% ipython --no-banner

In [1]: import numpy as np

In [2]: from numpy import linalg as LA

In [3]: np.set_printoptions(suppress=True, linewidth=160)

In [4]: K = np.load("test0.npy")

In [5]: K
Out[5]: 
array([[  1.6,  -8.6, -26.4],
       [ 19.5, -22.4,  -3.3],
       [ 21.6,  38.3,   1.4],
       [ 18.3, -33. ,   1.2],
       [  4.5,  16.5,  -6.5],
       [-27.1, -24.2,   2.3],
       [ 19. , -16.7,  13.9],
       [  2.8,  22.2,  28.2],
       [  3.9, -26.4, -17.4],
       [-13.9, -20.8,   9.3],
       [ 18.6,  -7.5, -17.2],
       [ -2.3,  -1.8,   6.3],
       [ 26.3, -15.9,  -2.4],
       [ -6.3, -19.5,  -6.2],
       [ 21.1,  29.1,  13.4],
       [  3.3,  -8.7,   5. ],
       [-12.1,   4.5,   4.1],
       [ -2.7, -18.7,  -2.6],
       [ -1.2,  13.9,   5.1],
       [ -6.3,  -7. ,  20.6],
       [-25. ,  -7.9,  -6.3],
       [ -0.6,   1.9,  17.8],
       [  9.4,  17.7,   4.7],
       [ -4.1,   9.1,  -7.5],
       [  7.3,  16. ,   4.5]])

In [6]: z = K[:, 1] > np.median(K[:, 1])

In [7]: f = K[z].mean(axis=0) - K[~z].mean(axis=0)

In [8]: (((K - K.mean(axis=0)) @ f > 0) == z).mean()
Out[8]: np.float64(1.0)

In [9]: f.round(1)
Out[9]: array([ 0.6, 31.1, 11.5])

In [10]: f = np.array([4, 5])

In [11]: print(np.round(np.correlate(K[15], K[3], "full"), 1))
[   4.  -119.3  353.5 -324.2   91.5]

In [12]: out = K / LA.norm(K, axis=1, keepdims=True)

In [13]: gram = out @ out.T

In [14]: gram[21].round(1) + 0
Out[14]: array([-1. , -0.2,  0.1, -0.1, -0.3,  0. ,  0.4,  0.8, -0.6,  0.3, -0.7,  0.9, -0.2, -0.4,  0.4,  0.4,  0.4, -0.2,  0.4,  0.9, -0.2,  1. ,  0.3, -0.5,  0.3])

In [15]: (gram - 2 * np.eye(25)).round(6).argmax(axis=1)
Out[15]: array([ 8,  3, 22,  1,  2,  9, 15, 21, 13,  5, 12, 19,  1, 17, 22,  6, 20, 13, 24, 11,  5, 11, 24,  4, 22])

In [16]: np.argwhere(np.triu(np.abs(gram) > 0.95, 1))
Out[16]: 
array([[ 0, 21],
       [ 1,  3],
       [ 1, 12],
       [ 2, 22],
       [ 2, 24],
       [ 4,  9],
       [ 8, 18],
       [11, 19],
       [12, 16],
       [13, 14],
       [13, 17],
       [13, 22],
       [13, 24],
       [14, 22],
       [14, 24],
       [15, 23],
       [17, 18],
       [17, 24],
       [22, 24]])

In [17]: np.round(LA.norm(out, axis=1), 1)
Out[17]: array([1., 1., 1., 1., 1., 1., 1., 1., 1., 1., 1., 1., 1., 1., 1., 1., 1., 1., 1., 1., 1., 1., 1., 1., 1.])

In [18]: F = np.load("x.npy")

In [19]: F
Out[19]: 
array([[-1.3, -0.2,  2.1,  0.2],
       [ 1. , -0.2, -0.2,  0.2],
       [ 0.1,  0.9,  0.5,  0.8],
       [ 0.6, -0.6,  0. ,  0.4]])

In [20]: f = np.array([2, 3, 0, 2])

In [21]: out = F + np.outer(f, np.eye(4)[0])

In [22]: LA.matrix_rank(out - F)
Out[22]: np.int64(1)

In [23]: print(LA.matrix_rank(LA.inv(out) - LA.inv(F), tol=1e-8))
1

In [24]: Q, evecs = LA.qr(F[:, :2])[0], LA.qr(F[:, 2:])[0]

In [25]: sigma = LA.svd(Q.T @ evecs, compute_uv=False)

In [26]: np.round(np.degrees(np.arccos(sigma.clip(0, 1))), 1)
Out[26]: array([17.3, 70.4])

In [27]: sigma.round(1)
Out[27]: array([1. , 0.3])

In [28]: print(round(LA.norm(Q @ Q.T - evecs @ evecs.T, 2), 1))
0.9

In [29]: Q = F.astype(float).copy()

In [30]: for j in range(4):
    ...:     Q[:, j] -= Q[:, :j] @ (Q[:, :j].T @ Q[:, j])
    ...:     Q[:, j] /= LA.norm(Q[:, j])
    ...: 

In [31]: print(np.round(Q.T @ F, 1) + 0)
[[ 1.7 -0.1 -1.6  0.1]
 [ 0.   1.1 -0.1  0.4]
 [ 0.   0.   1.4  0.8]
 [ 0.   0.   0.   0.4]]

In [32]: np.round(Q.T @ Q, 1) + 0
Out[32]: 
array([[1., 0., 0., 0.],
       [0., 1., 0., 0.],
       [0., 0., 1., 0.],
       [0., 0., 0., 1.]])

In [33]: out = LA.inv(F)

In [34]: out.round(1)
Out[34]: 
array([[ 0.2,  1.7, -0.1, -0.8],
       [-0.1,  0.6,  0.5, -1.2],
       [ 0.6,  1.3, -0.1, -0.8],
       [-0.4, -1.7,  0.8,  1.9]])

In [35]: np.round(F @ out, 1) + 0
Out[35]: 
array([[1., 0., 0., 0.],
       [0., 1., 0., 0.],
       [0., 0., 1., 0.],
       [0., 0., 0., 1.]])

In [36]: np.round(LA.inv(out), 1) + 0
Out[36]: 
array([[-1.3, -0.2,  2.1,  0.2],
       [ 1. , -0.2, -0.2,  0.2],
       [ 0.1,  0.9,  0.5,  0.8],
       [ 0.6, -0.6,  0. ,  0.4]])

In [37]: hat = np.triu(np.array([[-2, 0, -3, -1], [1, -2, -3, 1], [2, -3, -1, -3], [3, 1, -3, -2]]), 1) + np.eye(4)

In [38]: out = hat @ F @ LA.inv(hat)

In [39]: np.round(hat @ F - F @ hat, 1) + 0
Out[39]: 
array([[-0.9, -2.1, -6. ,  2.4],
       [ 0.3, -3.3,  0.9, -1.4],
       [-1.8,  1.8,  3. , -0.5],
       [ 0. ,  0. ,  0. ,  1.2]])

In [40]: np.round(np.poly(out), 1)
Out[40]: array([ 1. ,  0.6, -0.7, -2.6,  1. ])

In [41]: data = np.load("out9.npy")

In [42]: data
Out[42]: 
array([[ 1,  2, -1],
       [ 1,  3, -1],
       [ 0,  1, -1],
       [-2,  2, -2],
       [-3,  3, -3],
       [-1,  5, -2],
       [ 1,  5, -3],
       [-1,  3, -5],
       [-3,  1, -3],
       [-2,  2, -4]])

In [43]: W2 = data[[1, 3]].astype(float)

In [44]: for _ in range(6):
    ...:     z = LA.norm(data[:, None] - W2, axis=-1).argmin(axis=1)
    ...:     W2 = np.array([data[z == j].mean(axis=0) for j in range(2)])
    ...: 

In [45]: print(z)
[0 0 0 1 1 0 0 1 1 1]

In [46]: print(np.round(W2[1] - W2[0], 1))
[-2.6 -1.  -1.8]

In [47]: print(np.bincount(z))
[5 5]
